$ python -q
>>> import numpy as np
>>> import numpy.linalg as la
>>> np.set_printoptions(precision=1, suppress=True, linewidth=160)
>>> rng = np.random.default_rng(2)
>>> ang = rng.uniform(0, 2 * np.pi, 30)
>>> O, _ = la.qr(np.array([[0.3, -0.6], [0.4, -0.3], [-0.1, -0.2], [-2.0, 0.4]]))
>>> M = 5 * np.c_[np.cos(ang), np.sin(ang)] @ O.T
>>> M
array([[-4.2, -1.5, -1.8, -1.2],
       [-3.9, -1.3, -1.8, -2.3],
       [ 3.6,  1.1,  1.8,  2.7],
       [-2.9, -1.7, -0.8,  3.6],
       [ 3.1,  1.7,  0.9, -3.4],
       [ 4.3,  1.7,  1.8,  0.2],
       [-4.2, -1.9, -1.6,  1. ],
       [-2.1, -1.5, -0.4,  4.3],
       [-4.1, -1.4, -1.9, -1.6],
       [ 4. ,  1.9,  1.4, -1.9],
       [ 2.3,  1.5,  0.5, -4.1],
       [-3.9, -1.9, -1.3,  2.1],
       [-1.1,  0.2, -1. , -4.8],
       [ 4.1,  1.9,  1.5, -1.6],
       [-1.3,  0.1, -1.1, -4.7],
       [ 3.7,  1.9,  1.2, -2.6],
       [ 0.2, -0.6,  0.6,  4.9],
       [ 4.2,  1.9,  1.6, -1.2],
       [-2.1, -0.3, -1.3, -4.3],
       [-4.2, -1.9, -1.6,  1.1],
       [-3.1, -0.8, -1.7, -3.5],
       [ 1. ,  1.1, -0.1, -4.8],
       [ 2.1,  0.3,  1.3,  4.3],
       [ 4.1,  1.4,  1.9,  1.6],
       [-3.6, -1.1, -1.8, -2.8],
       [ 1.3, -0.1,  1.1,  4.7],
       [-0.1,  0.7, -0.6, -4.9],
       [ 4.3,  1.9,  1.6, -0.9],
       [-3.2, -1.8, -1. ,  3.2],
       [-3.2, -1.8, -0.9,  3.3]])
>>> G = np.cov(M, rowvar=False)
>>> np.round(np.median(M, axis=0), 1) + 0
array([-0.6,  0. , -0.5, -1.2])
>>> G
array([[10.9,  4.5,  4.4, -0.7],
       [ 4.5,  2.1,  1.6, -1.8],
       [ 4.4,  1.6,  1.9,  0.9],
       [-0.7, -1.8,  0.9, 10.7]])
>>> np.corrcoef(M.T)
array([[ 1. ,  0.9,  1. , -0.1],
       [ 0.9,  1. ,  0.8, -0.4],
       [ 1. ,  0.8,  1. ,  0.2],
       [-0.1, -0.4,  0.2,  1. ]])
>>> M.std(axis=0)
array([3.2, 1.4, 1.3, 3.2])
>>> G.shape
(4, 4)
>>> Xs = M - M.mean(axis=0)
>>> U, sv, Vh = la.svd(Xs, full_matrices=False)
>>> (np.sign(U[:, 0]) == np.sign(U[0, 0])).astype(int)
array([1, 1, 0, 1, 0, 0, 1, 1, 1, 0, 0, 1, 0, 0, 1, 0, 1, 0, 1, 1, 1, 0, 0, 0, 1, 0, 0, 0, 1, 1])
>>> np.round(Xs.mean(axis=0), 1) + 0
array([0., 0., 0., 0.])
>>> la.matrix_rank(Xs)
np.int64(2)
>>> np.searchsorted(np.cumsum(sv ** 2) / (sv ** 2).sum(), 0.9) + 1
np.int64(2)
>>> sv.round(1) + 0
array([20.7, 17.7,  0. ,  0. ])
>>> Vh[0] * np.sign(Vh[0, np.abs(Vh[0]).argmax()])
array([ 0.8,  0.4,  0.3, -0.2])
>>> np.abs(Vh[0]).argmax()
np.int64(0)
>>> U, sv, Vh = la.svd(M, full_matrices=False)
>>> np.abs(Vh[0])
array([0.8, 0.4, 0.3, 0.2])
>>> (sv > 1e-8).sum()
np.int64(2)
>>> np.round(U.T @ U, 1) + 0
array([[1., 0., 0., 0.],
       [0., 1., 0., 0.],
       [0., 0., 1., 0.],
       [0., 0., 0., 1.]])
>>> np.round(sv / sv[0], 1) + 0
array([1. , 0.9, 0. , 0. ])
>>> np.abs(np.diag(la.qr(M)[1])) > 1e-9
array([ True,  True, False, False])
>>> np.allclose(M[:-1].T @ la.lstsq(M[:-1].T, M[-1])[0], M[-1])
True
>>> M @ la.pinv(M) @ M
array([[-4.2, -1.5, -1.8, -1.2],
       [-3.9, -1.3, -1.8, -2.3],
       [ 3.6,  1.1,  1.8,  2.7],
       [-2.9, -1.7, -0.8,  3.6],
       [ 3.1,  1.7,  0.9, -3.4],
       [ 4.3,  1.7,  1.8,  0.2],
       [-4.2, -1.9, -1.6,  1. ],
       [-2.1, -1.5, -0.4,  4.3],
       [-4.1, -1.4, -1.9, -1.6],
       [ 4. ,  1.9,  1.4, -1.9],
       [ 2.3,  1.5,  0.5, -4.1],
       [-3.9, -1.9, -1.3,  2.1],
       [-1.1,  0.2, -1. , -4.8],
       [ 4.1,  1.9,  1.5, -1.6],
       [-1.3,  0.1, -1.1, -4.7],
       [ 3.7,  1.9,  1.2, -2.6],
       [ 0.2, -0.6,  0.6,  4.9],
       [ 4.2,  1.9,  1.6, -1.2],
       [-2.1, -0.3, -1.3, -4.3],
       [-4.2, -1.9, -1.6,  1.1],
       [-3.1, -0.8, -1.7, -3.5],
       [ 1. ,  1.1, -0.1, -4.8],
       [ 2.1,  0.3,  1.3,  4.3],
       [ 4.1,  1.4,  1.9,  1.6],
       [-3.6, -1.1, -1.8, -2.8],
       [ 1.3, -0.1,  1.1,  4.7],
       [-0.1,  0.7, -0.6, -4.9],
       [ 4.3,  1.9,  1.6, -0.9],
       [-3.2, -1.8, -1. ,  3.2],
       [-3.2, -1.8, -0.9,  3.3]])
>>> feats = np.load("m.npy")
>>> feats
array([[ 1, -6,  0,  0,  0,  0],
       [-3, -2,  0,  0,  0,  0],
       [ 6,  1,  0,  0,  0,  0],
       [ 0,  0,  1, -6,  0,  0],
       [ 0,  0, -3, -2,  0,  0],
       [ 0,  0,  6,  1,  0,  0],
       [ 0,  0,  0,  0,  1, -6],
       [ 0,  0,  0,  0, -3, -2],
       [ 0,  0,  0,  0,  6,  1]])
>>> np.round(la.norm(feats) ** 2 / la.norm(feats, 2) ** 2, 1)
np.float64(5.2)
>>> np.round(la.norm(feats[4], 1), 1), round(float(la.norm(feats[4], np.inf)), 1)
(np.float64(5.0), 3.0)
>>> la.norm(feats, axis=1)
array([6.1, 3.6, 6.1, 6.1, 3.6, 6.1, 6.1, 3.6, 6.1])
>>> la.norm(feats, axis=1).argmax()
np.int64(0)
>>> u = np.array([3, 4])
>>> np.cross(feats[4, :3], feats[5, :3])
array([0, 0, 0])
>>> np.convolve(feats[4], u)
array([  0,   0,  -9, -18,  -8,   0,   0])
>>> np.polyval(u, feats[4])
array([ 4,  4, -5, -2,  4,  4])
>>> np.correlate(feats[4], feats[5], "full")
array([  0,   0,   0,   0,  -3, -20, -12,   0,   0,   0,   0])
>>> B = feats / np.sqrt((feats ** 2).mean(axis=1, keepdims=True))
>>> la.matrix_rank(B) == la.matrix_rank(feats)
np.True_
>>> la.matrix_rank(feats - feats.mean(axis=1, keepdims=True))
np.int64(5)
>>> la.norm(B, axis=1)
array([2.4, 2.4, 2.4, 2.4, 2.4, 2.4, 2.4, 2.4, 2.4])
>>> B[7]
array([ 0. ,  0. ,  0. ,  0. , -2. , -1.4])
>>> E = np.load("layer17.npy")
>>> E
array([[-0.5, -0.8,  0.2,  0.6],
       [ 1.3,  2.5, -1.4, -2.6],
       [-0.9, -1.5,  0.8,  1.6],
       [ 0.6,  1.3, -0.5, -1.3],
       [ 0.9,  1.5, -0.8, -1.6],
       [ 1.2,  2.5, -1.2, -2.4],
       [-0.3, -0.7,  0.3,  0.7],
       [ 2.3,  4.5, -2.1, -4.4],
       [-0.6, -1. ,  0.5,  1.1],
       [ 1.3,  2.3, -1.3, -2.5],
       [-0.2, -0.4,  0.2,  0.5],
       [ 0.6,  1.6, -0.6, -1.4]])
>>> dist = la.norm(M[:, None] - M[None], axis=-1)
>>> np.flatnonzero(dist[3] < dist.mean() / 2)
array([ 3,  6,  7, 11, 19, 28, 29])
>>> dist[:5, :5]
array([[ 0. ,  1.2,  9.9,  5.1,  8.7],
       [ 1.2,  0. , 10. ,  6. ,  8.1],
       [ 9.9, 10. ,  0. ,  7.7,  6.2],
       [ 5.1,  6. ,  7.7,  0. , 10. ],
       [ 8.7,  8.1,  6.2, 10. ,  0. ]])
